% ipython --no-banner

In [1]: import numpy as np

In [2]: np.set_printoptions(suppress=True, linewidth=140)

In [3]: feats = np.loadtxt("dump.csv", delimiter=",")

In [4]: print(feats)
[[ 4.  3.  1.]
 [ 1.  5.  3.]
 [ 3. -2. -2.]]

In [5]: np.round(np.linalg.norm(feats, axis=0), 1)
Out[5]: array([5.1, 6.2, 3.7])

In [6]: feats[2] @ feats[0]
Out[6]: np.float64(4.0)

In [7]: round(np.linalg.norm(feats, 1), 1), np.round(np.linalg.norm(feats, np.inf), 1)
Out[7]: (np.float64(10.0), np.float64(9.0))

In [8]: print(np.linalg.norm(feats, axis=1).argmax())
1

In [9]: A2 = np.array([[2, 0], [1, 0], [0, 1]])

In [10]: print(np.einsum("ik,kj->ij", feats, A2))
[[11.  1.]
 [ 7.  3.]
 [ 4. -2.]]

In [11]: np.vstack([feats, A2.T]).shape
Out[11]: (5, 3)

In [12]: print(np.einsum("ik,kj->ji", feats, A2))
[[11.  7.  4.]
 [ 1.  3. -2.]]

In [13]: A2.T @ feats.T
Out[13]: 
array([[11.,  7.,  4.],
       [ 1.,  3., -2.]])

In [14]: print(np.linalg.matrix_rank(feats @ A2))
2

In [15]: proj = np.triu(np.array([[2, 0, 0], [1, 2, 0], [0, 0, 2]]), 1) + np.eye(3)

In [16]: A2 = proj @ feats @ np.linalg.inv(proj)

In [17]: np.linalg.matrix_rank(A2)
Out[17]: np.int64(2)

In [18]: np.linalg.lstsq(feats[:-1].T, feats[-1])[2]
Out[18]: np.int32(2)

In [19]: np.unique(feats.round(6), axis=0).shape
Out[19]: (3, 3)

In [20]: round(float(np.trace(np.linalg.pinv(feats) @ feats)), 1)
Out[20]: 2.0

In [21]: np.round(feats @ np.linalg.pinv(feats) @ feats, 1)
Out[21]: 
array([[ 4.,  3.,  1.],
       [ 1.,  5.,  3.],
       [ 3., -2., -2.]])

In [22]: print(np.allclose(feats[:-1].T @ np.linalg.lstsq(feats[:-1].T, feats[-1])[0], feats[-1]))
True
